>>> import numpy as np
>>> np.set_printoptions(precision=2, suppress=True, linewidth=100)
>>> mat = np.load("mat.npy")
>>> mat
array([[4, 6, 4, 6],
       [6, 9, 6, 9],
       [4, 6, 4, 6],
       [6, 9, 6, 9]])
>>> hat = np.triu(np.array([[2, 5, 3, 4], [5, 1, 4, 5], [5, 4, 5, 1], [5, 0, 5, 1]]), 1) + np.eye(4)
>>> M2 = hat @ mat @ np.linalg.inv(hat)
>>> np.round(np.poly(M2), 2) + 0
array([  1., -26.,   0.,   0.,   0.])
>>> M2
array([[  70., -245.,  840.,  210.],
       [  52., -182.,  624.,  156.],
       [  10.,  -35.,  120.,   30.],
       [   6.,  -21.,   72.,   18.]])
>>> np.trace(M2), np.trace(mat)
(np.float64(26.0), np.int64(26))
>>> left, sigma, vt = np.linalg.svd(M2)
>>> evecs = vt[:(sigma > 1e-8).sum()]
>>> rng = np.random.default_rng(3744)
>>> x = M2[3] + 5 * M2[0] + rng.integers(2) * np.eye(4)[1]
>>> x
array([  356., -1246.,  4272.,  1068.])
>>> np.allclose(evecs.T @ evecs @ x, x)
True
>>> np.linalg.matrix_rank(np.vstack([M2, x]))
np.int64(1)
>>> M2 = mat / np.sqrt((mat ** 2).mean(axis=1, keepdims=True))
>>> np.linalg.norm(M2, axis=1)
array([2., 2., 2., 2.])
>>> mat - mat.mean(axis=1, keepdims=True)
array([[-1. ,  1. , -1. ,  1. ],
       [-1.5,  1.5, -1.5,  1.5],
       [-1. ,  1. , -1. ,  1. ],
       [-1.5,  1.5, -1.5,  1.5]])
>>> round(float(np.linalg.norm(mat[1], 1)), 2), round(float(np.linalg.norm(mat[1], np.inf)), 2)
(30.0, 9.0)
>>> mat[1] @ mat[0]
np.int64(156)
>>> round(np.linalg.norm(mat, 2), 2)
np.float64(26.0)
>>> M = np.load("arr.npy")
>>> M
array([[ 0.3 ,  0.85, -0.45],
       [-0.51, -1.13,  1.06],
       [ 0.04,  0.63, -0.6 ],
       [ 0.77,  1.97, -1.83],
       [-0.23, -0.65,  0.61],
       [ 0.66,  0.9 , -0.71],
       [ 0.37,  1.41, -0.37],
       [-1.28, -1.79,  2.01],
       [-0.69, -1.13,  1.44],
       [ 1.7 ,  3.11, -3.03],
       [ 0.18, -0.72,  0.24],
       [ 0.57,  1.08, -0.59],
       [ 1.75,  3.94, -4.28],
       [-0.4 , -1.23,  1.25],
       [ 2.06,  4.57, -4.06],
       [ 0.52,  1.97, -1.84],
       [-2.25, -4.41,  4.66],
       [ 0.56,  0.63, -0.93],
       [ 0.57,  0.87, -1.28]])
>>> idx = M[:, 1] > np.median(M[:, 1])
>>> u = M[idx].mean(axis=0) - M[~idx].mean(axis=0)
>>> np.argsort(-np.abs(u).round(6), kind="stable")
array([1, 2, 0])
>>> idx.astype(int)
array([0, 0, 0, 1, 0, 1, 1, 0, 0, 1, 0, 1, 1, 0, 1, 1, 0, 0, 1])
>>> arr = np.array([[0.3, 0.0, 2.0, 2.0],
...     [2.0, 1.3, 0.0, 1.0],
...     [1.0, 2.0, 2.3, 0.0],
...     [0.0, 0.0, 2.0, 2.3]])
>>> np.linalg.determinant(arr)
Traceback (most recent call last):
  File "<python-input-29>", line 1, in <module>
    np.linalg.determinant(arr)
    ^^^^^^^^^^^^^^^^^^^^^
AttributeError: module 'numpy.linalg' has no attribute 'determinant'
>>> np.round(np.trace(arr), 2)
np.float64(6.2)
>>> round(np.abs(np.linalg.eigvals(arr)).max(), 2)
np.float64(4.66)
>>> W0 = np.loadtxt("case18.csv", delimiter=",")
>>> W0
array([[-0.94,  0.22],
       [-0.13, -0.93],
       [ 0.3 ,  0.3 ]])
>>> # columns are unit length and at right angles
>>> M2 = W0 / np.sqrt((W0 ** 2).mean(axis=1, keepdims=True))
>>> np.round(W0 - W0.mean(axis=1, keepdims=True), 2) + 0
array([[-0.58,  0.58],
       [ 0.4 , -0.4 ],
       [ 0.  ,  0.  ]])
>>> M2[2]
array([1., 1.])
>>> hat = W0 @ np.linalg.solve(W0.T @ W0, W0.T)
>>> np.round(np.linalg.eigvalsh(hat), 2) + 0
array([0., 1., 1.])
>>> np.trace(hat)
np.float64(2.0)
>>> np.allclose(hat @ hat, hat)
True
>>> M2 = np.c_[W0[:, :1] @ np.array([[0]]), np.array([1, 0, 2])]
>>> M2
array([[0., 1.],
       [0., 0.],
       [0., 2.]])
>>> np.linalg.matrix_rank(np.c_[W0, M2])
np.int64(3)
>>> np.linalg.lstsq(W0, M2[:, 0])[0]
array([0., 0.])
>>> E = np.loadtxt("sample17.csv", delimiter=",")
>>> E
array([[ 7., 11.,  0.],
       [11.,  5.,  0.],
       [17., 11.,  0.],
       [ 5.,  5.,  0.],
       [11., 11.,  0.],
       [ 4.,  8.,  0.],
       [15., 11.,  0.],
       [15., 11.,  0.],
       [ 2.,  8.,  0.],
       [ 0.,  6.,  0.],
       [ 6.,  6.,  0.],
       [11.,  9.,  0.],
       [12.,  6.,  0.],
       [ 6., 10.,  0.],
       [ 3.,  5.,  0.],
       [ 5., 11.,  0.],
       [ 8.,  6.,  0.],
       [13.,  7.,  0.],
       [ 8.,  8.,  0.]])
>>> # rank 2
>>> np.linalg.matrix_rank(E, rtol=0.1)
np.int64(2)
>>> round(float(np.linalg.norm(E, 2) / np.linalg.norm(E)), 2)
0.97
>>> np.linalg.cond(E) > 100
np.True_
>>> J = rng.normal(size=(12, 3)) + 3 * np.array([2, -1, 1])
>>> J
array([[ 7.05, -3.99,  2.42],
       [ 4.41, -2.5 ,  4.27],
       [ 5.21, -2.85,  2.52],
       [ 6.25, -2.97,  4.5 ],
       [ 4.4 , -2.68,  1.39],
       [ 6.28, -3.61,  3.55],
       [ 7.01, -3.01,  1.8 ],
       [ 5.44, -3.16,  2.38],
       [ 4.64, -2.53,  1.67],
       [ 5.75, -3.05,  2.99],
       [ 3.83, -3.94,  2.12],
       [ 5.57, -5.09,  2.41]])
>>> idx = J[:, 2] > np.median(J[:, 2])
>>> u = J[idx].mean(axis=0) - J[~idx].mean(axis=0)
>>> idx.astype(int)
array([1, 1, 1, 1, 0, 1, 0, 0, 0, 1, 0, 0])
>>> round((((J - J.mean(axis=0)) @ u > 0) == idx).mean(), 2)
np.float64(0.92)
>>> np.argsort(-np.abs(u).round(6), kind="stable")
array([2, 0, 1])
>>> Ac = J - J.mean(axis=0)
>>> left, sigma, vt = np.linalg.svd(Ac, full_matrices=False)
>>> round((sigma ** 2).sum() ** 2 / (sigma ** 4).sum(), 2)
np.float64(2.67)
>>> np.linalg.matrix_rank(Ac)
np.int64(3)
>>> vt[0] * np.sign(vt[0, np.abs(vt[0]).argmax()])
array([ 0.84, -0.17,  0.52])
>>> np.abs(vt[0]).argmax()
np.int64(0)
>>> sigma ** 2 / (sigma ** 2).sum()
array([0.47, 0.35, 0.18])
>>> np.abs(vt[-1])
array([0.34, 0.91, 0.25])
>>> np.round(Ac.mean(axis=0), 2) + 0
array([0., 0., 0.])
>>> K = np.array([[-8.0, 0.0, 0.0, 0.0],
...     [0.0, 2.0, 0.0, 3.0],
...     [0.0, -2.0, -2.0, -4.0],
...     [0.0, 0.0, -1.0, 4.0]])
>>> K
array([[-8.,  0.,  0.,  0.],
       [ 0.,  2.,  0.,  3.],
       [ 0., -2., -2., -4.],
       [ 0.,  0., -1.,  4.]])
>>> # 2 groups of indices that never mix
>>> np.allclose(K, K.T)
False
>>> K @ K
array([[ 64.,   0.,   0.,   0.],
       [  0.,   4.,  -3.,  18.],
       [  0.,   0.,   8., -14.],
       [  0.,   2.,  -2.,  20.]])
>>> (K + K.T) / 2
array([[-8. ,  0. ,  0. ,  0. ],
       [ 0. ,  2. , -1. ,  1.5],
       [ 0. , -1. , -2. , -2.5],
       [ 0. ,  1.5, -2.5,  4. ]])
>>> np.sort(np.abs(np.linalg.eigvals(K)))
array([1.53, 2.41, 4.88, 8.  ])
>>> (K - K.T) / 2
array([[ 0. ,  0. ,  0. ,  0. ],
       [ 0. ,  0. ,  1. ,  1.5],
       [ 0. , -1. ,  0. , -1.5],
       [ 0. , -1.5,  1.5,  0. ]])
>>> M2 = K[0, 0] * K[1:] - np.outer(K[1:, 0], K[0])
>>> M2
array([[  0., -16.,  -0., -24.],
       [  0.,  16.,  16.,  32.],
       [  0.,  -0.,   8., -32.]])
>>> np.flatnonzero(~M2.round(6).any(axis=1))
array([], dtype=int64)
>>> x = np.array([-1, -1, 1, 0])
>>> rhs = K @ x
>>> rhs
array([ 8., -2.,  0., -1.])
>>> np.linalg.solve(K.T, K[3])
array([-0.,  0., -0.,  1.])
>>> np.linalg.solve(K, rhs)
array([-1., -1.,  1.,  0.])
>>> (K != 0).astype(int)
array([[1, 0, 0, 0],
       [0, 1, 0, 1],
       [0, 1, 1, 1],
       [0, 0, 1, 1]])
>>> (np.linalg.matrix_power((K != 0) + (K.T != 0) + np.eye(4), 4) > 0).astype(int)
array([[1, 0, 0, 0],
       [0, 1, 1, 1],
       [0, 1, 1, 1],
       [0, 1, 1, 1]])
>>> u = np.array([1, 0, 2])
>>> r1 = np.array([9, 8, 6])
>>> feats = u[:, None] + r1[None, :]
>>> feats
array([[10,  9,  7],
       [ 9,  8,  6],
       [11, 10,  8]])
>>> r = np.linalg.matrix_rank(feats)
>>> r
np.int64(2)
>>> null = np.linalg.svd(feats)[2][r:].T
>>> [int(np.linalg.matrix_rank(feats[:, :j + 1])) for j in range(3)]
[1, 2, 2]
>>> np.linalg.matrix_rank(feats.T @ feats), np.linalg.matrix_rank(feats @ feats.T)
(np.int64(2), np.int64(2))
>>> np.allclose(feats @ null, 0)
True
>>> null @ null.T
array([[ 0.29, -0.43,  0.14],
       [-0.43,  0.64, -0.21],
       [ 0.14, -0.21,  0.07]])
>>> (feats + feats.T) / 2
array([[10.,  9.,  9.],
       [ 9.,  8.,  8.],
       [ 9.,  8.,  8.]])
>>> np.allclose(feats @ feats.T, feats.T @ feats)
False
>>> round(float(np.abs(np.linalg.eigvals(feats)).max()), 2)
25.77
>>> np.round(np.sort(np.abs(np.linalg.eigvals(feats))), 2) + 0
array([ 0.  ,  0.23, 25.77])
>>> hat = np.triu(np.array([[4, 1, 1], [1, -5, 2], [3, 3, -4]]), 1) + np.eye(3)
>>> M2 = hat @ feats @ np.linalg.inv(hat)
>>> M2
array([[30., -3., -3.],
       [31., -3., -3.],
       [11., -1., -1.]])
>>> np.round(np.poly(M2), 2) + 0
array([  1., -26.,   6.,   0.])
>>> hat @ feats - feats @ hat
array([[ 20.,   8., -14.],
       [ 22.,  11.,  -9.],
       [  0., -11., -31.]])
>>> r = np.linalg.matrix_rank(M2)
>>> r
np.int64(2)
>>> null = np.linalg.svd(M2)[2][r:].T
>>> null.shape
(3, 1)
>>> np.linalg.matrix_rank(M2.T @ M2), np.linalg.matrix_rank(M2 @ M2.T)
(np.int64(2), np.int64(2))
>>> np.round(M2 @ null, 2) + 0
array([[0.],
       [0.],
       [0.]])
>>> [int(np.linalg.matrix_rank(M2[:, :j + 1])) for j in range(3)]
[1, 2, 2]
>>> M2 = np.array([[8, -2], [-9, -8], [8, 7]])
>>> np.einsum("ij->j", J)
array([ 65.84, -39.37,  32.02])
>>> np.linalg.matrix_rank(J @ M2)
np.int64(2)
>>> np.vstack([J, M2.T]).shape
(14, 3)
>>> np.linalg.matrix_rank(np.vstack([J, M2.T]))
np.int64(3)
